$ python3 -q
>>> import numpy as np
>>> np.set_printoptions(precision=1, suppress=True, linewidth=140, floatmode="fixed")
>>> F = np.load("sample10.npy")
>>> F
array([[0, 0, 0, 1, 0],
       [0, 0, 1, 0, 1],
       [0, 1, 0, 1, 0],
       [1, 0, 1, 0, 0],
       [0, 1, 0, 0, 0]])
>>> u, v = F[1], F[3]
>>> u @ u
np.int64(2)
>>> pr = (u @ v) / (u @ u) * u
>>> v - pr
array([ 1.0,  0.0,  0.5,  0.0, -0.5])
>>> round(float(np.linalg.norm(u + v) ** 2 + np.linalg.norm(u - v) ** 2), 1)
8.0
>>> rank = np.linalg.matrix_rank(F)
>>> rank
np.int64(4)
>>> ns = np.linalg.svd(F)[2][rank:].T
>>> np.allclose(F @ ns, 0)
True
>>> ns[:, 0] / ns[np.abs(ns[:, 0]).round(6).argmax(), 0]
array([ 1.0, -0.0, -1.0, -0.0,  1.0])
>>> [int(np.linalg.matrix_rank(np.delete(F, i, axis=0))) for i in range(5)]
[4, 3, 4, 3, 4]
>>> W0 = np.load("test6.npy")
>>> W0
array([[0, 1, 1, 1, 1, 0],
       [1, 0, 1, 1, 1, 1],
       [1, 1, 0, 0, 0, 0],
       [1, 1, 0, 0, 0, 1],
       [1, 1, 0, 0, 0, 0],
       [0, 1, 0, 1, 0, 0]])
>>> Y = W0 / np.linalg.norm(W0, axis=1, keepdims=True)
>>> G = Y @ Y.T
>>> (G - 2 * np.eye(6)).round(6).argmax(axis=1)
array([5, 0, 4, 2, 2, 0])
>>> np.linalg.norm(Y, axis=1)
array([1.0, 1.0, 1.0, 1.0, 1.0, 1.0])
>>> np.argwhere(np.triu(np.abs(G) > 0.95, 1))
array([[2, 4]])
>>> np.round(np.degrees(np.arccos(np.clip(G[1, 5], -1, 1))), 1)
np.float64(71.6)
>>> G[1]
array([0.7, 1.0, 0.3, 0.5, 0.3, 0.3])
>>> np.abs(np.diag(np.linalg.qr(W0)[1])) > 1e-9
array([ True,  True,  True,  True, False,  True])
>>> np.round(W0 @ np.linalg.pinv(W0) @ W0, 1) + 0
array([[0.0, 1.0, 1.0, 1.0, 1.0, 0.0],
       [1.0, 0.0, 1.0, 1.0, 1.0, 1.0],
       [1.0, 1.0, 0.0, 0.0, 0.0, 0.0],
       [1.0, 1.0, 0.0, 0.0, 0.0, 1.0],
       [1.0, 1.0, 0.0, 0.0, 0.0, 0.0],
       [0.0, 1.0, 0.0, 1.0, 0.0, 0.0]])
>>> np.allclose(W0[:-1].T @ np.linalg.lstsq(W0[:-1].T, W0[-1])[0], W0[-1])
False
>>> evals, vecs = np.linalg.eigh(W0)
>>> np.unique(evals.round(6) + 0, return_counts=True)[1]
array([1, 1, 1, 1, 1, 1])
>>> evals.round(1) + 0
array([-2.0, -1.5, -0.5,  0.0,  0.8,  3.3])
>>> np.round(vecs.T @ vecs, 1) + 0
array([[1.0, 0.0, 0.0, 0.0, 0.0, 0.0],
       [0.0, 1.0, 0.0, 0.0, 0.0, 0.0],
       [0.0, 0.0, 1.0, 0.0, 0.0, 0.0],
       [0.0, 0.0, 0.0, 1.0, 0.0, 0.0],
       [0.0, 0.0, 0.0, 0.0, 1.0, 0.0],
       [0.0, 0.0, 0.0, 0.0, 0.0, 1.0]])
>>> np.round(np.linalg.eigvalsh(W0 @ W0), 1) + 0
array([ 0.0,  0.3,  0.6,  2.4,  4.0, 10.8])
>>> np.abs(vecs[:, -1])
array([0.5, 0.6, 0.3, 0.4, 0.3, 0.3])
>>> rank = np.linalg.matrix_rank(W0)
>>> rank
np.int64(5)
>>> ns = np.linalg.svd(W0)[2][rank:].T
>>> np.round(W0 @ ns, 1) + 0
array([[0.0],
       [0.0],
       [0.0],
       [0.0],
       [0.0],
       [0.0]])
>>> [int(np.linalg.matrix_rank(W0[:i])) for i in range(1, len(W0) + 1)]
[1, 2, 3, 4, 4, 5]
>>> [int(np.linalg.matrix_rank(np.delete(W0, i, axis=0))) for i in range(6)]
[4, 4, 5, 4, 5, 4]
>>> np.round(ns[:, 0] / ns[np.abs(ns[:, 0]).round(6).argmax(), 0], 1) + 0
array([ 0.0,  0.0,  1.0,  0.0, -1.0,  0.0])
>>> [int(np.linalg.matrix_rank(W0[:, :j + 1])) for j in range(6)]
[1, 2, 3, 4, 4, 5]
>>> np.round(ns @ ns.T, 1) + 0
array([[ 0.0,  0.0,  0.0,  0.0,  0.0,  0.0],
       [ 0.0,  0.0,  0.0,  0.0,  0.0,  0.0],
       [ 0.0,  0.0,  0.5,  0.0, -0.5,  0.0],
       [ 0.0,  0.0,  0.0,  0.0,  0.0,  0.0],
       [ 0.0,  0.0, -0.5,  0.0,  0.5,  0.0],
       [ 0.0,  0.0,  0.0,  0.0,  0.0,  0.0]])
>>> np.allclose(W0 @ ns, 0)
True
>>> ns.shape
(6, 1)
>>> U, s, Vt = np.linalg.svd(W0)
>>> vecs = Vt[:(s > 1e-8).sum()]
>>> rng = np.random.default_rng(2348)
>>> vec = W0[5] + -2 * W0[1] + rng.integers(2) * np.eye(6)[2]
>>> vec
array([-2.0,  1.0, -1.0, -1.0, -2.0, -2.0])
>>> round(float(np.linalg.norm(vec - vecs.T @ vecs @ vec)), 1)
0.7
>>> E = np.load("m.npy")
>>> E
array([[0, 0, 1, 0],
       [0, 0, 0, 0],
       [1, 0, 0, 0],
       [0, 0, 0, 0]])
>>> evals, vecs = np.linalg.eigh(E)
>>> np.unique(evals.round(6) + 0, return_counts=True)[1]
array([1, 2, 1])
>>> evals
array([-1.0,  0.0,  0.0,  1.0])
>>> np.linalg.eigvalsh(E @ E)
array([0.0, 0.0, 1.0, 1.0])
>>> evals.sum(), np.trace(E)
(np.float64(0.0), np.int64(0))
>>> np.round(vecs.T @ vecs, 1) + 0
array([[1.0, 0.0, 0.0, 0.0],
       [0.0, 1.0, 0.0, 0.0],
       [0.0, 0.0, 1.0, 0.0],
       [0.0, 0.0, 0.0, 1.0]])
>>> np.round(vecs @ np.diag(evals) @ vecs.T, 1) + 0
array([[0.0, 0.0, 1.0, 0.0],
       [0.0, 0.0, 0.0, 0.0],
       [1.0, 0.0, 0.0, 0.0],
       [0.0, 0.0, 0.0, 0.0]])
>>> np.linalg.svd(E, compute_uv=False)
array([1.0, 1.0, 0.0, 0.0])
>>> Y = np.array([[1, 3], [0, 2], [2, 2], [0, 0]])
>>> np.vstack([E, Y.T]).shape
(6, 4)
>>> Y.T @ E.T
array([[2, 0, 1, 0],
       [2, 0, 3, 0]])
>>> np.linalg.matrix_rank(E @ Y)
np.int64(2)
>>> np.einsum("ik,kj->ji", E, Y)
array([[2, 0, 1, 0],
       [2, 0, 3, 0]])
>>> E @ Y
array([[2, 2],
       [0, 0],
       [1, 3],
       [0, 0]])
>>> W0.reshape(2, -1)
array([[0, 1, 1, 1, 1, 0, 1, 0, 1, 1, 1, 1, 1, 1, 0, 0, 0, 0],
       [1, 1, 0, 0, 0, 1, 1, 1, 0, 0, 0, 0, 0, 1, 0, 1, 0, 0]])
>>> W0.ravel(order="F")
array([0, 1, 1, 1, 1, 0, 1, 0, 1, 1, 1, 1, 1, 1, 0, 0, 0, 0, 1, 1, 0, 0, 0, 1, 1, 1, 0, 0, 0, 0, 0, 1, 0, 1, 0, 0])
>>> T = W0.reshape(6, 2, -1)
>>> T[:, 0]
array([[0, 1, 1],
       [1, 0, 1],
       [1, 1, 0],
       [1, 1, 0],
       [1, 1, 0],
       [0, 1, 0]])
>>> T.sum(axis=1)
array([[1, 2, 1],
       [2, 1, 2],
       [1, 1, 0],
       [1, 1, 1],
       [1, 1, 0],
       [1, 1, 0]])
>>> np.trace(E @ E @ E) // 6
np.int64(0)
>>> E @ E
array([[1, 0, 0, 0],
       [0, 0, 0, 0],
       [0, 0, 1, 0],
       [0, 0, 0, 0]])
>>> Lm = np.diag(E.sum(axis=1)) - E
>>> round(np.linalg.det(Lm[1:, 1:]))
0
>>> np.linalg.eigvalsh(Lm)
array([0.0, 0.0, 0.0, 2.0])
>>> (np.linalg.eigvalsh(Lm) < 1e-8).sum()
np.int64(3)
>>> mat = np.load("data.npy")
>>> mat
array([[-0.8,  1.1, -0.6],
       [ 0.1,  1.1, -0.8],
       [ 2.0,  0.2, -0.9],
       [ 1.4,  0.3,  0.3],
       [-0.2,  0.7,  0.5],
       [-1.2, -0.4,  0.2],
       [ 9.0, -2.0,  1.0],
       [ 1.6, -1.7,  1.3],
       [ 1.6,  1.4,  1.0],
       [-3.1,  0.3,  0.2]])
>>> cent = mat[[4, 7]].astype(float)
>>> for _ in range(4):
...     idx = np.linalg.norm(mat[:, None] - cent, axis=-1).argmin(axis=1)
...     cent = np.array([mat[idx == j].mean(axis=0) for j in range(2)])
... 
>>> idx
array([0, 0, 0, 0, 0, 0, 1, 0, 0, 0])
>>> np.abs(cent[1] - cent[0]).argmax()
np.int64(0)
>>> np.bincount(idx)
array([9, 1])
>>> Y = np.c_[mat[:, :1] @ np.array([[0]]), np.array([2, -5, 2, -4, -3, -1, 5, 3, 1, -1])]
>>> Y
array([[ 0.0,  2.0],
       [ 0.0, -5.0],
       [ 0.0,  2.0],
       [ 0.0, -4.0],
       [ 0.0, -3.0],
       [ 0.0, -1.0],
       [ 0.0,  5.0],
       [ 0.0,  3.0],
       [ 0.0,  1.0],
       [ 0.0, -1.0]])
>>> np.linalg.lstsq(mat, Y[:, 0])[0]
array([0.0, 0.0, 0.0])
>>> np.linalg.norm(Y - mat @ np.linalg.lstsq(mat, Y)[0], axis=0)
array([0.0, 7.5])
>>> np.linalg.matrix_rank(Y)
np.int64(1)
>>> np.linalg.matrix_rank(np.c_[mat, Y])
np.int64(4)
>>> np.linalg.matrix_rank(Y, rtol=0.1)
np.int64(1)
>>> np.argsort(-np.linalg.norm(Y, axis=0).round(6), kind="stable")[:3]
array([1, 0])
>>> round(float(np.linalg.norm(Y, 2) / np.linalg.norm(Y)), 1)
1.0
>>> u = np.array([-8, 5])
>>> np.correlate(mat[2], mat[8], "full")
array([ 2.0,  3.0,  2.6, -0.9, -1.4])
>>> G = np.cov(mat, rowvar=False)
>>> G
array([[10.3, -2.2,  0.9],
       [-2.2,  1.3, -0.5],
       [ 0.9, -0.5,  0.6]])
>>> np.round(np.corrcoef(mat[:, 0], mat[:, 2])[0, 1], 1)
np.float64(0.4)
>>> np.linalg.eigvalsh(G)[::-1]
array([11.0,  1.0,  0.4])
>>> np.polyfit(mat[:, 0], mat[:, 2], 1)
array([0.1, 0.1])
>>> np.argsort(-mat.std(axis=0).round(6), kind="stable")
array([0, 1, 2])
>>> m1 = np.load("dump.npy")
>>> m1
array([[ 3.7, -3.6, -2.1,  1.8],
       [ 1.3,  0.6,  3.9,  2.0],
       [ 4.9,  4.3,  1.8,  0.2],
       [ 0.5,  0.2,  2.4, -0.2],
       [-1.0,  6.6, -0.7,  1.1],
       [ 2.1,  0.0, -0.2,  5.0],
       [-5.0,  0.9,  1.0, -0.1],
       [ 2.4, -1.1, -2.3, -5.1],
       [ 2.1, -3.7,  1.1, -1.1],
       [ 0.4,  0.1,  2.7, -5.1],
       [-4.1, -1.7,  0.5, -0.5],
       [-3.9, -6.0,  2.1,  2.8],
       [-2.8,  1.4,  2.4,  0.6],
       [ 2.0, -1.3,  1.5, -0.1],
       [ 4.3, -2.0,  2.3,  0.1],
       [ 4.3,  0.3,  3.6,  0.7],
       [-0.7, -3.0, -0.1,  0.1],
       [ 3.5, -4.6,  0.2, -4.2]])
>>> cent = m1[[11, 9]].astype(float)
>>> for _ in range(5):
...     idx = np.linalg.norm(m1[:, None] - cent, axis=-1).argmin(axis=1)
...     cent = np.array([m1[idx == j].mean(axis=0) for j in range(2)])
... 
>>> idx
array([1, 1, 1, 1, 1, 1, 0, 1, 1, 1, 0, 0, 0, 1, 1, 1, 0, 1])
>>> np.abs(cent[1] - cent[0]).argmax()
np.int64(0)
>>> cent[1] - cent[0]
array([ 5.6,  1.4, -0.1, -1.0])
>>> vec = np.array([-5, -1, 1, 4])
>>> target = m1 @ vec
>>> np.linalg.lstsq(m1, target)[0]
array([-5.0, -1.0,  1.0,  4.0])
>>> np.round(np.linalg.pinv(m1) @ m1, 1) + 0
array([[1.0, 0.0, 0.0, 0.0],
       [0.0, 1.0, 0.0, 0.0],
       [0.0, 0.0, 1.0, 0.0],
       [0.0, 0.0, 0.0, 1.0]])
>>> target = target + 0.1 * rng.normal(size=18)
>>> target
array([ -9.7,   4.9, -26.1,  -1.2,   2.1,   9.3,  24.6, -33.7, -10.1, -19.8,  20.8,  38.8,  17.3,  -7.6, -16.7, -15.3,   6.8, -29.6])
>>> coef, *_ = np.linalg.lstsq(m1, target)
>>> coef.round()
array([-5.0, -1.0,  1.0,  4.0])
>>> round(float(np.linalg.norm(target - m1 @ coef)), 1)
0.3
>>> coef
array([-5.0, -1.0,  1.0,  4.0])
>>> [round(float(np.linalg.norm(np.linalg.solve(m1.T @ m1 + lam * np.eye(4), m1.T @ target))), 2) for lam in (0, 1, 10, 100)]
[6.56, 6.51, 6.15, 4.0]
